>>> import numpy as np
>>> np.set_printoptions(suppress=True, linewidth=120)
>>> tidy = lambda a: np.round(a, 2) + 0
>>> W0 = np.array([[9.01, 1.07, 2.12],
...     [9.02, 1.03, 1.87],
...     [9.1, 1.15, 1.94],
...     [8.93, 1.04, 2.04],
...     [8.98, 0.97, 2.06],
...     [9.21, 0.91, 2.15],
...     [8.91, 0.83, 2.09],
...     [5.98, 5.99, 4.86],
...     [5.78, 5.94, 4.81],
...     [5.73, 5.87, 5.2],
...     [5.86, 5.95, 5.09],
...     [5.99, 6.1, 4.91],
...     [6.15, 5.81, 5.01],
...     [5.95, 6.02, 4.93]])
>>> Xc = W0 - W0.mean(axis=0)
>>> Uu, sigma, Vt = np.linalg.svd(Xc, full_matrices=False)
>>> print(tidy(sigma))
[12.24  0.48  0.38]
>>> print(np.searchsorted(np.cumsum(sigma ** 2) / (sigma ** 2).sum(), 0.9) + 1)
1
>>> print(tidy(np.abs(Vt[-1])))
[0.82 0.2  0.54]
>>> idx = W0[:, 2] > np.median(W0[:, 2])
>>> r0 = W0[idx].mean(axis=0) - W0[~idx].mean(axis=0)
>>> print(idx.astype(int))
[0 0 0 0 0 0 0 1 1 1 1 1 1 1]
>>> print(tidy(r0))
[-3.1   4.95  2.93]
>>> print(np.argsort(-np.abs(r0).round(6), kind="stable"))
[1 0 2]
>>> print((((W0 - W0.mean(axis=0)) @ r0 > 0) == idx).mean())
1.0
>>> Xc = W0 - W0.mean(axis=0)
>>> evecs = np.linalg.svd(Xc)[2][:2]
>>> M2 = Xc - Xc @ evecs.T @ evecs
>>> print(tidy((Xc @ evecs.T).std(axis=0)))
[3.27 0.13]
>>> print(np.linalg.cond(W0) > 100)
False
>>> print(round(np.log10(np.linalg.cond(W0))))
2
>>> print([round(float(x), 2) for x in np.linalg.svd(W0, compute_uv=False)[:3]])
[33.52, 12.2, 0.48]
>>> hat = W0 @ np.linalg.solve(W0.T @ W0, W0.T)
>>> print(tidy(np.linalg.eigvalsh(hat)))
[0. 0. 0. 0. 0. 0. 0. 0. 0. 0. 0. 1. 1. 1.]
>>> print(np.allclose(hat @ hat, hat))
True
>>> print(tidy(np.diag(hat)))
[0.14 0.25 0.27 0.14 0.15 0.21 0.24 0.2  0.19 0.43 0.19 0.23 0.17 0.17]
>>> feats = np.loadtxt("run2.csv", delimiter=",")
>>> print(feats)
[[ 1.  1. -1. -1. -1. -1.  1.  1.]
 [ 1. -1.  1. -1. -1.  1. -1.  1.]
 [ 1.  1.  1.  1. -1. -1. -1. -1.]
 [ 1. -1. -1.  1. -1.  1.  1. -1.]
 [ 1.  1. -1. -1.  1.  1. -1. -1.]
 [ 1. -1. -1.  1.  1. -1. -1.  1.]
 [ 1. -1.  1. -1.  1. -1.  1. -1.]
 [ 1.  1.  1.  1.  1.  1.  1.  1.]]
>>> W2 = W0[[5, 1]].astype(float)
>>> for _ in range(4):
...     idx = np.linalg.norm(W0[:, None] - W2, axis=-1).argmin(axis=1)
...     W2 = np.array([W0[idx == j].mean(axis=0) for j in range(2)])
... 
>>> print(idx)
[0 0 0 0 0 0 0 1 1 1 1 1 1 1]
>>> print(np.bincount(idx))
[7 7]
>>> print(np.abs(W2[1] - W2[0]).argmax())
1
>>> print(tidy(W2[1] - W2[0]))
[-3.1   4.95  2.93]
>>> print(tidy(W2))
[[9.02 1.   2.04]
 [5.92 5.95 4.97]]
>>> O, r_ = np.linalg.qr(feats)
>>> print(tidy(abs(r_[0, 0])), tidy(np.linalg.norm(feats[:, 0])))
2.83 2.83
>>> print(np.allclose(r_.T @ r_, feats.T @ feats))
True
>>> print(tidy(r_))
[[-2.83  0.    0.    0.    0.    0.    0.    0.  ]
 [ 0.    2.83  0.    0.    0.    0.    0.    0.  ]
 [ 0.    0.   -2.83  0.    0.    0.    0.    0.  ]
 [ 0.    0.    0.   -2.83  0.    0.    0.    0.  ]
 [ 0.    0.    0.    0.   -2.83  0.    0.    0.  ]
 [ 0.    0.    0.    0.    0.    2.83  0.    0.  ]
 [ 0.    0.    0.    0.    0.    0.   -2.83  0.  ]
 [ 0.    0.    0.    0.    0.    0.    0.    2.83]]
>>> Uu, sigma, Vt = np.linalg.svd(feats, full_matrices=False)
>>> print(tidy(Uu.T @ feats @ Vt.T))
[[2.83 0.   0.   0.   0.   0.   0.   0.  ]
 [0.   2.83 0.   0.   0.   0.   0.   0.  ]
 [0.   0.   2.83 0.   0.   0.   0.   0.  ]
 [0.   0.   0.   2.83 0.   0.   0.   0.  ]
 [0.   0.   0.   0.   2.83 0.   0.   0.  ]
 [0.   0.   0.   0.   0.   2.83 0.   0.  ]
 [0.   0.   0.   0.   0.   0.   2.83 0.  ]
 [0.   0.   0.   0.   0.   0.   0.   2.83]]
>>> print(tidy(Uu.T @ Uu))
[[1. 0. 0. 0. 0. 0. 0. 0.]
 [0. 1. 0. 0. 0. 0. 0. 0.]
 [0. 0. 1. 0. 0. 0. 0. 0.]
 [0. 0. 0. 1. 0. 0. 0. 0.]
 [0. 0. 0. 0. 1. 0. 0. 0.]
 [0. 0. 0. 0. 0. 1. 0. 0.]
 [0. 0. 0. 0. 0. 0. 1. 0.]
 [0. 0. 0. 0. 0. 0. 0. 1.]]
>>> print(tidy(sigma))
[2.83 2.83 2.83 2.83 2.83 2.83 2.83 2.83]
>>> print(Uu.shape, sigma.shape, Vt.shape)
(8, 8) (8,) (8, 8)
>>> M = np.loadtxt("block3.csv", delimiter=",")
>>> print(M)
[[1.   0.5  0.25 0.12 0.06 0.03 0.02 0.01 0.   0.  ]
 [0.5  1.   0.5  0.25 0.12 0.06 0.03 0.02 0.01 0.  ]
 [0.25 0.5  1.   0.5  0.25 0.12 0.06 0.03 0.02 0.01]
 [0.12 0.25 0.5  1.   0.5  0.25 0.12 0.06 0.03 0.02]
 [0.06 0.12 0.25 0.5  1.   0.5  0.25 0.12 0.06 0.03]
 [0.03 0.06 0.12 0.25 0.5  1.   0.5  0.25 0.12 0.06]
 [0.02 0.03 0.06 0.12 0.25 0.5  1.   0.5  0.25 0.12]
 [0.01 0.02 0.03 0.06 0.12 0.25 0.5  1.   0.5  0.25]
 [0.   0.01 0.02 0.03 0.06 0.12 0.25 0.5  1.   0.5 ]
 [0.   0.   0.01 0.02 0.03 0.06 0.12 0.25 0.5  1.  ]]
>>> ev, evecs = np.linalg.eigvalsh(M)
Traceback (most recent call last):
  File "<python-input-46>", line 1, in <module>
    ev, evecs = np.linalg.eigvalsh(M)
    ^^^^^^^^^
ValueError: too many values to unpack (expected 2)
>>> ev, evecs = np.linalg.eigh(M)
>>> print(ev.sum(), np.trace(M))
10.0 10.0
>>> print((ev > 1e-8).sum(), (ev < -1e-8).sum())
10 0
>>> print(tidy(evecs @ np.diag(ev) @ evecs.T))
[[1.   0.5  0.25 0.12 0.06 0.03 0.02 0.01 0.   0.  ]
 [0.5  1.   0.5  0.25 0.12 0.06 0.03 0.02 0.01 0.  ]
 [0.25 0.5  1.   0.5  0.25 0.12 0.06 0.03 0.02 0.01]
 [0.12 0.25 0.5  1.   0.5  0.25 0.12 0.06 0.03 0.02]
 [0.06 0.12 0.25 0.5  1.   0.5  0.25 0.12 0.06 0.03]
 [0.03 0.06 0.12 0.25 0.5  1.   0.5  0.25 0.12 0.06]
 [0.02 0.03 0.06 0.12 0.25 0.5  1.   0.5  0.25 0.12]
 [0.01 0.02 0.03 0.06 0.12 0.25 0.5  1.   0.5  0.25]
 [0.   0.01 0.02 0.03 0.06 0.12 0.25 0.5  1.   0.5 ]
 [0.   0.   0.01 0.02 0.03 0.06 0.12 0.25 0.5  1.  ]]
>>> print(tidy(np.linalg.eigvalsh(M @ M)))
[0.12 0.13 0.16 0.22 0.32 0.54 1.03 2.03 4.07 7.15]
>>> print(np.unique(ev.round(6) + 0, return_counts=True)[1])
[1 1 1 1 1 1 1 1 1 1]
>>> print(np.abs(evecs[:, -1]).round(6).argmax())
4
>>> print(tidy(np.abs(evecs[:, -1])))
[0.18 0.26 0.33 0.37 0.39 0.39 0.37 0.33 0.26 0.18]
>>> print(tidy(np.linalg.svd(M, compute_uv=False)))
[2.67 2.02 1.42 1.01 0.73 0.56 0.47 0.4  0.36 0.35]
>>> O, r_ = np.linalg.qr(M)
>>> print(tidy(O))
[[-0.87  0.5   0.    0.    0.    0.    0.   -0.01 -0.01  0.  ]
 [-0.43 -0.75  0.5   0.   -0.01  0.    0.    0.01  0.    0.01]
 [-0.22 -0.37 -0.75  0.5   0.   -0.01  0.    0.    0.01  0.  ]
 [-0.1  -0.19 -0.37 -0.75  0.5   0.   -0.01  0.    0.   -0.01]
 [-0.05 -0.09 -0.19 -0.37 -0.75  0.5   0.   -0.01  0.    0.  ]
 [-0.03 -0.04 -0.09 -0.19 -0.37 -0.75  0.5   0.   -0.01  0.  ]
 [-0.02 -0.02 -0.05 -0.09 -0.19 -0.37 -0.75  0.5   0.    0.01]
 [-0.01 -0.01 -0.02 -0.05 -0.09 -0.19 -0.37 -0.76  0.49  0.  ]
 [ 0.   -0.01 -0.01 -0.02 -0.05 -0.09 -0.19 -0.38 -0.78 -0.45]
 [ 0.    0.   -0.01 -0.01 -0.02 -0.05 -0.09 -0.2  -0.39  0.89]]
>>> print(np.trace(O @ O.T))
10.0
>>> O, evecs = np.linalg.qr(M[:, :4])[0], np.linalg.qr(M[:, 4:])[0]
>>> sigma = np.linalg.svd(O.T @ evecs, compute_uv=False)
>>> print(tidy(sigma))
[0.83 0.09 0.02 0.02]
>>> print((sigma > 0.9).sum())
0
>>> print(tidy(np.degrees(np.arccos(sigma.clip(0, 1)))))
[34.37 85.05 88.69 88.91]
>>> print(tidy(np.linalg.norm(O @ O.T - evecs @ evecs.T, 2)))
1.0
>>> X = np.loadtxt("case0.csv", delimiter=",")
>>> print(X)
[[0. 0. 2. 0. 2. 0. 0.]
 [3. 0. 1. 0. 1. 1. 2.]
 [2. 0. 3. 1. 3. 2. 0.]
 [2. 2. 1. 3. 2. 1. 0.]
 [1. 3. 2. 2. 0. 1. 2.]
 [3. 3. 2. 3. 2. 3. 1.]
 [0. 3. 3. 0. 3. 0. 3.]
 [2. 2. 1. 3. 2. 1. 0.]
 [2. 0. 0. 0. 0. 2. 0.]]
>>> print(tidy(np.linalg.pinv(feats)))
[[ 0.12  0.12  0.12  0.12  0.12  0.12  0.12  0.12]
 [ 0.12 -0.12  0.12 -0.12  0.12 -0.13 -0.12  0.12]
 [-0.12  0.12  0.13 -0.12 -0.12 -0.12  0.12  0.12]
 [-0.12 -0.12  0.12  0.13 -0.12  0.12 -0.13  0.13]
 [-0.12 -0.13 -0.12 -0.13  0.12  0.12  0.13  0.12]
 [-0.12  0.12 -0.12  0.12  0.12 -0.12 -0.13  0.12]
 [ 0.13 -0.13 -0.12  0.13 -0.13 -0.12  0.13  0.12]
 [ 0.12  0.12 -0.12 -0.12 -0.13  0.13 -0.13  0.12]]
>>> print(feats.T @ feats)
[[8. 0. 0. 0. 0. 0. 0. 0.]
 [0. 8. 0. 0. 0. 0. 0. 0.]
 [0. 0. 8. 0. 0. 0. 0. 0.]
 [0. 0. 0. 8. 0. 0. 0. 0.]
 [0. 0. 0. 0. 8. 0. 0. 0.]
 [0. 0. 0. 0. 0. 8. 0. 0.]
 [0. 0. 0. 0. 0. 0. 8. 0.]
 [0. 0. 0. 0. 0. 0. 0. 8.]]
>>> print(feats[:, 1] @ feats[:, 6])
0.0
>>> r0, v = X[3], X[4]
>>> print(r0 @ v)
17.0
>>> print(r0 @ r0)
23.0
>>> pr = (r0 @ v) / (r0 @ r0) * r0
>>> print(np.outer(r0, v))
[[2. 6. 4. 4. 0. 2. 4.]
 [2. 6. 4. 4. 0. 2. 4.]
 [1. 3. 2. 2. 0. 1. 2.]
 [3. 9. 6. 6. 0. 3. 6.]
 [2. 6. 4. 4. 0. 2. 4.]
 [1. 3. 2. 2. 0. 1. 2.]
 [0. 0. 0. 0. 0. 0. 0.]]
>>> print(tidy(pr))
[1.48 1.48 0.74 2.22 1.48 0.74 0.  ]
>>> print(tidy(v - pr))
[-0.48  1.52  1.26 -0.22 -1.48  0.26  2.  ]
>>> print(np.linalg.matrix_rank(np.outer(r0, v)))
1
>>> print(tidy(np.linalg.norm(r0 + v) ** 2 + np.linalg.norm(r0 - v) ** 2))
92.0
>>> x0 = np.array([1, 0, 0, 1, 0, 0, 2])
>>> y = X @ x0
>>> beta, lr = np.zeros(7), 1 / np.linalg.norm(X, 2) ** 2
>>> for i in range(6):
...     beta -= lr * X.T @ (X @ beta - y)
...     if i % 1 == 0: print(i, round(np.linalg.norm(X @ beta - y), 2))
... 
0 4.8
1 4.46
2 4.14
3 3.86
4 3.6
5 3.37
>>> print(tidy(beta))
[0.7  0.66 0.38 0.42 0.24 0.36 0.67]
>>> print(tidy(np.linalg.cond(X)))
53.82
>>> x0 = np.array([0, 2, 1, 1, 2, 0, 0])
>>> y = X @ x0
>>> print(tidy(np.linalg.solve(X.T @ X, X.T @ y)))
[0. 2. 1. 1. 2. 0. 0.]
>>> print(y)
[ 6.  3. 10. 12. 10. 15. 15. 12.  0.]
>>> print(tidy(np.linalg.pinv(X) @ X))
[[1. 0. 0. 0. 0. 0. 0.]
 [0. 1. 0. 0. 0. 0. 0.]
 [0. 0. 1. 0. 0. 0. 0.]
 [0. 0. 0. 1. 0. 0. 0.]
 [0. 0. 0. 0. 1. 0. 0.]
 [0. 0. 0. 0. 0. 1. 0.]
 [0. 0. 0. 0. 0. 0. 1.]]
>>> print(tidy(np.linalg.lstsq(X, y)[0]))
[0. 2. 1. 1. 2. 0. 0.]
>>> rng = np.random.default_rng(7402)
>>> y = y + 0.02 * rng.normal(size=9)
>>> print(tidy(y))
[ 6.01  2.98 10.01 11.99  9.97 14.99 14.98 11.98 -0.05]
>>> beta, *_ = np.linalg.lstsq(X, y)
>>> print(tidy(beta))
[-0.06  1.94  0.97  1.06  2.02  0.04  0.06]
>>> t = np.radians(45)
>>> r_ = np.eye(7)
>>> r_[6, 6] = r_[5, 5] = np.cos(t)
>>> r_[6, 5], r_[5, 6] = -np.sin(t), np.sin(t)
>>> print(tidy(r_))
[[ 1.    0.    0.    0.    0.    0.    0.  ]
 [ 0.    1.    0.    0.    0.    0.    0.  ]
 [ 0.    0.    1.    0.    0.    0.    0.  ]
 [ 0.    0.    0.    1.    0.    0.    0.  ]
 [ 0.    0.    0.    0.    1.    0.    0.  ]
 [ 0.    0.    0.    0.    0.    0.71  0.71]
 [ 0.    0.    0.    0.    0.   -0.71  0.71]]
>>> M2 = X @ r_.T
>>> print(tidy(np.linalg.det(r_)), tidy(np.trace(r_)))
1.0 6.41
